% python3 -q
>>> import numpy as np
>>> from numpy import linalg as LA
>>> np.set_printoptions(suppress=True, linewidth=100)
>>> rnd = lambda a: np.round(a, 2) + 0
>>> data = np.load("dump.npy")
>>> data
array([[9, 2, 6, 4, 3],
       [9, 6, 2, 5, 6],
       [4, 1, 2, 7, 7],
       [6, 5, 0, 3, 0],
       [0, 1, 9, 7, 0]])
>>> theta = np.radians(90)
>>> R = np.eye(5)
>>> R[4, 4] = R[0, 0] = np.cos(theta)
>>> R[4, 0], R[0, 4] = -np.sin(theta), np.sin(theta)
>>> rnd(R)
array([[ 0.,  0.,  0.,  0.,  1.],
       [ 0.,  1.,  0.,  0.,  0.],
       [ 0.,  0.,  1.,  0.,  0.],
       [ 0.,  0.,  0.,  1.,  0.],
       [-1.,  0.,  0.,  0.,  0.]])
>>> other = data @ R.T
>>> rnd(LA.det(R)), np.trace(R)
(np.float64(1.0), np.float64(3.0))
>>> hat = np.triu(np.array([[1, -1, 1, -2, -2],
...     [1, -1, 2, -2, 1],
...     [2, -1, -2, -2, -1],
...     [-2, 0, 2, 0, 1],
...     [2, -2, 2, -2, 2]]), 1) + np.eye(5)
>>> other = hat @ data @ LA.inv(hat)
>>> rnd(LA.det(other))
np.float64(-8859.0)
>>> rnd(np.poly(other))
array([    1.,   -20.,   -27.,   484., -4613.,  8859.])
>>> hat @ data - data @ hat
array([[-17.,  -8., -31.,  16.,  19.],
       [ -4.,   2.,  -8.,  49.,  23.],
       [-12.,  -7., -15.,   1.,   2.],
       [  0.,   7.,  -7.,  29.,   4.],
       [  0.,   0.,  -2.,  20.,   1.]])
>>> arr = np.array([[0.3, 1.8, 0.9, -0.1, -1.5],
...     [-0.8, -1.8, 0.6, 0.2, -0.5],
...     [1.7, 1.5, 0.5, -0.4, 1.6],
...     [1.2, 0.2, 0.7, -0.8, -0.2],
...     [1.4, 2.1, 1.2, -0.8, 0.7],
...     [-1.0, 0.8, 1.3, -0.3, -0.6],
...     [0.5, 1.5, -0.2, 0.4, -0.2],
...     [0.5, 0.1, 1.5, 1.0, 1.6],
...     [0.0, -0.5, 1.9, -0.2, 0.4],
...     [0.4, -1.1, -0.4, 1.1, 1.4],
...     [-1.0, 1.5, 0.8, -1.1, -0.3],
...     [2.1, -0.1, -0.7, 0.5, -1.0],
...     [-0.7, -0.5, 0.5, -1.3, -1.5],
...     [-3.0, 0.5, -0.6, 1.2, 1.8],
...     [-0.5, 0.0, 0.1, -0.2, 1.2]])
>>> rng = np.random.default_rng(778695)
>>> arr[:, 4] = 4 * arr[:, 0] + 0.1 * rng.normal(size=15)
>>> rnd(arr)
array([[  0.3 ,   1.8 ,   0.9 ,  -0.1 ,   1.14],
       [ -0.8 ,  -1.8 ,   0.6 ,   0.2 ,  -3.27],
       [  1.7 ,   1.5 ,   0.5 ,  -0.4 ,   6.91],
       [  1.2 ,   0.2 ,   0.7 ,  -0.8 ,   4.75],
       [  1.4 ,   2.1 ,   1.2 ,  -0.8 ,   5.7 ],
       [ -1.  ,   0.8 ,   1.3 ,  -0.3 ,  -3.82],
       [  0.5 ,   1.5 ,  -0.2 ,   0.4 ,   1.92],
       [  0.5 ,   0.1 ,   1.5 ,   1.  ,   1.88],
       [  0.  ,  -0.5 ,   1.9 ,  -0.2 ,   0.05],
       [  0.4 ,  -1.1 ,  -0.4 ,   1.1 ,   1.67],
       [ -1.  ,   1.5 ,   0.8 ,  -1.1 ,  -3.96],
       [  2.1 ,  -0.1 ,  -0.7 ,   0.5 ,   8.45],
       [ -0.7 ,  -0.5 ,   0.5 ,  -1.3 ,  -2.72],
       [ -3.  ,   0.5 ,  -0.6 ,   1.2 , -11.86],
       [ -0.5 ,   0.  ,   0.1 ,  -0.2 ,  -2.03]])
>>> left, s, vt = LA.svd(arr)
>>> rnd(s)
array([20.09,  4.86,  3.31,  2.45,  0.08])
>>> np.argmax(s[:-1] / (s[1:] + 1e-6)) + 1
np.int64(4)
>>> other = left[:, :4] @ np.diag(s[:4]) @ vt[:4]
>>> rnd(np.abs(arr - other).max())
np.float64(0.03)
>>> theta = np.radians(180)
>>> R = np.eye(5)
>>> R[4, 4] = R[3, 3] = np.cos(theta)
>>> R[4, 3], R[3, 4] = -np.sin(theta), np.sin(theta)
>>> rnd(R)
array([[ 1.,  0.,  0.,  0.,  0.],
       [ 0.,  1.,  0.,  0.,  0.],
       [ 0.,  0.,  1.,  0.,  0.],
       [ 0.,  0.,  0., -1.,  0.],
       [ 0.,  0.,  0.,  0., -1.]])
>>> other = arr @ R.T
>>> rnd(np.abs(other - arr).max(axis=0))
array([ 0.  ,  0.  ,  0.  ,  2.6 , 23.71])
>>> rnd(other)
array([[ 0.3 ,  1.8 ,  0.9 ,  0.1 , -1.14],
       [-0.8 , -1.8 ,  0.6 , -0.2 ,  3.27],
       [ 1.7 ,  1.5 ,  0.5 ,  0.4 , -6.91],
       [ 1.2 ,  0.2 ,  0.7 ,  0.8 , -4.75],
       [ 1.4 ,  2.1 ,  1.2 ,  0.8 , -5.7 ],
       [-1.  ,  0.8 ,  1.3 ,  0.3 ,  3.82],
       [ 0.5 ,  1.5 , -0.2 , -0.4 , -1.92],
       [ 0.5 ,  0.1 ,  1.5 , -1.  , -1.88],
       [ 0.  , -0.5 ,  1.9 ,  0.2 , -0.05],
       [ 0.4 , -1.1 , -0.4 , -1.1 , -1.67],
       [-1.  ,  1.5 ,  0.8 ,  1.1 ,  3.96],
       [ 2.1 , -0.1 , -0.7 , -0.5 , -8.45],
       [-0.7 , -0.5 ,  0.5 ,  1.3 ,  2.72],
       [-3.  ,  0.5 , -0.6 , -1.2 , 11.86],
       [-0.5 ,  0.  ,  0.1 ,  0.2 ,  2.03]])
>>> np.allclose(LA.norm(arr, axis=1), LA.norm(other, axis=1))
True
>>> idx = other[:, 0] > np.median(other[:, 0])
>>> f = other[idx].mean(axis=0) - other[~idx].mean(axis=0)
>>> ((other - other.mean(axis=0)) @ f > 0).astype(int)
array([1, 0, 1, 1, 1, 0, 1, 1, 0, 1, 0, 1, 0, 0, 0])
>>> rnd(f)
array([ 1.95,  0.37, -0.32, -0.37, -7.78])
>>> np.argsort(-np.abs(f).round(6), kind="stable")
array([4, 0, 1, 3, 2])
>>> x0 = np.array([-2, -4, 2, 2, 5])
>>> h = np.maximum(arr @ x0, 0)
>>> rnd(np.maximum(arr @ (3 * x0), 0))
array([  0.  ,   0.  ,  76.1 ,  61.03,  54.32,   0.  ,   9.04,  38.95,  16.93,  40.04,   0.  ,
       114.09,   0.  ,   0.  ,   0.  ])
>>> np.flatnonzero(h > 1e-9)
array([ 2,  3,  4,  6,  7,  8,  9, 11])
>>> idx = arr[:, 2] > np.median(arr[:, 2])
>>> f = arr[idx].mean(axis=0) - arr[~idx].mean(axis=0)
>>> ((arr - arr.mean(axis=0)) @ f > 0).astype(int)
array([1, 0, 1, 1, 1, 0, 1, 1, 1, 0, 0, 1, 0, 0, 0])
>>> idx.astype(int)
array([1, 0, 0, 1, 1, 1, 0, 1, 1, 0, 1, 0, 0, 0, 0])
>>> rnd(f)
array([ 0.24,  0.86,  1.21, -0.52,  0.94])
>>> J = np.loadtxt("m.csv", delimiter=",")
>>> J
array([[ 4.,  2.,  0., -4.,  4.,  2.,  2., -4., -6.],
       [ 2.,  1.,  0., -2.,  2.,  1.,  1., -2., -3.],
       [ 0.,  0.,  0.,  0.,  0.,  0.,  0.,  0.,  0.],
       [-4., -2.,  0.,  4., -4., -2., -2.,  4.,  6.],
       [ 4.,  2.,  0., -4.,  4.,  2.,  2., -4., -6.],
       [ 2.,  1.,  0., -2.,  2.,  1.,  1., -2., -3.],
       [ 2.,  1.,  0., -2.,  2.,  1.,  1., -2., -3.],
       [-4., -2.,  0.,  4., -4., -2., -2.,  4.,  6.],
       [-6., -3.,  0.,  6., -6., -3., -3.,  6.,  9.]])
>>> np.argsort(-LA.norm(J, axis=0).round(6), kind="stable")[:3]
array([8, 0, 3])
>>> LA.cond(J) > 100
np.True_
>>> [round(float(x), 2) for x in LA.svd(J, compute_uv=False)[:3]]
[28.0, 0.0, 0.0]
>>> LA.matrix_rank(J, rtol=0.1)
np.int64(1)
>>> rnd(LA.norm(J, 2) / LA.norm(J))
np.float64(1.0)
